% ipython --no-banner

In [1]: import numpy as np

In [2]: import numpy.linalg as la

In [3]: np.set_printoptions(suppress=True, linewidth=140)

In [4]: def rd(a):
   ...:     return np.round(a, 3) + 0
   ...: 

In [5]: data = np.load("layer14.npy")

In [6]: data
Out[6]: 
array([[ 0,  0,  0,  1,  0],
       [ 5,  2,  0,  3,  8],
       [ 0,  0,  0,  1,  0],
       [ 0,  0,  0,  0,  0],
       [ 0,  0,  0,  1,  0],
       [ 8,  6,  0,  5, 10],
       [10,  6,  0,  5, 14],
       [ 6,  6,  0,  5,  6],
       [ 0,  0,  0,  0,  0],
       [ 0,  0,  0,  0,  0],
       [ 0,  0,  0,  0,  4],
       [ 1,  0,  0,  1,  4],
       [ 9,  6,  0,  5, 12],
       [ 9,  6,  0,  5, 12],
       [ 1,  2,  0,  3,  0],
       [ 0,  0,  0,  0,  0],
       [ 8,  6,  0,  5, 10],
       [ 5,  2,  0,  3,  8],
       [ 4,  0,  0,  2,  8],
       [ 0,  0,  0,  1,  0],
       [ 1,  0,  0,  1,  4],
       [ 5,  6,  0,  5,  4],
       [ 6,  4,  0,  4,  8],
       [ 1,  0,  0,  1,  4],
       [ 6,  2,  0,  3, 10],
       [ 5,  0,  0,  2, 10],
       [ 0,  0,  0,  0,  4],
       [ 0,  0,  0,  1,  0],
       [ 0,  0,  0,  0,  0],
       [ 2,  2,  0,  3,  2],
       [ 3,  4,  0,  4,  2],
       [ 1,  0,  0,  2,  2]])

In [7]: def softmax(z):
   ...:     e = np.exp(z - z.max(axis=-1, keepdims=True))
   ...:     return e / e.sum(axis=-1, keepdims=True)
   ...: 

In [8]: rd(softmax(data).sum(axis=1))
Out[8]: array([1., 1., 1., 1., 1., 1., 1., 1., 1., 1., 1., 1., 1., 1., 1., 1., 1., 1., 1., 1., 1., 1., 1., 1., 1., 1., 1., 1., 1., 1., 1., 1.])

In [9]: att = data @ data.T / np.sqrt(5)

In [10]: softmax(att).round(6).argmax(axis=1)
Out[10]: array([5, 6, 5, 0, 5, 6, 6, 6, 0, 0, 6, 6, 6, 6, 6, 0, 6, 6, 6, 5, 6, 6, 6, 6, 6, 6, 6, 5, 0, 6, 6, 6])
